>>> import numpy as np
>>> from numpy import linalg as LA
>>> np.set_printoptions(suppress=True, linewidth=100)
>>> mat = np.array([[0, 0, 0],
...     [2, 4, 1],
...     [0, 0, 2],
...     [4, 10, 0],
...     [0, 0, 0],
...     [8, 14, 2],
...     [8, 8, 5],
...     [0, 0, 0],
...     [6, 10, 2],
...     [0, 2, 0],
...     [2, 0, 5],
...     [2, 6, 0],
...     [0, 2, 0],
...     [0, 0, 0],
...     [0, 2, 0],
...     [4, 10, 0]])
>>> # rows 0 and 4 are equal
>>> C = mat[[5, 12]].astype(float)
>>> for _ in range(6):
...     z = LA.norm(mat[:, None] - C, axis=-1).argmin(axis=1)
...     C = np.array([mat[z == j].mean(axis=0) for j in range(2)])
... 
>>> z
array([1, 1, 1, 0, 1, 0, 0, 1, 0, 1, 1, 1, 1, 1, 1, 0])
>>> np.abs(C[1] - C[0]).argmax()
np.int64(1)
>>> proj = mat @ LA.solve(mat.T @ mat, mat.T)
>>> LA.matrix_rank(np.eye(16) - proj)
np.int64(13)
>>> np.round(LA.eigvalsh(proj), 3) + 0
array([0., 0., 0., 0., 0., 0., 0., 0., 0., 0., 0., 0., 0., 1., 1., 1.])
>>> A2 = np.array([[0, 2], [3, -5], [4, 5]])
>>> A2.T @ mat.T
array([[  0,  16,   8,  30,   0,  50,  44,   0,  38,   6,  20,  18,   6,   0,   6,  30],
       [  0, -11,  10, -42,   0, -44,   1,   0, -28, -10,  29, -26, -10,   0, -10, -42]])
>>> LA.matrix_rank(np.vstack([mat, A2.T]))
np.int64(3)
>>> np.einsum("ij->j", mat)
array([36, 68, 17])
>>> LA.matrix_rank(mat @ A2)
np.int64(2)
>>> np.einsum("ij,ij->i", mat, mat)
array([  0,  21,   4, 116,   0, 264, 153,   0, 140,   4,  29,  40,   4,   0,   4, 116])
>>> mat @ A2
array([[  0,   0],
       [ 16, -11],
       [  8,  10],
       [ 30, -42],
       [  0,   0],
       [ 50, -44],
       [ 44,   1],
       [  0,   0],
       [ 38, -28],
       [  6, -10],
       [ 20,  29],
       [ 18, -26],
       [  6, -10],
       [  0,   0],
       [  6, -10],
       [ 30, -42]])
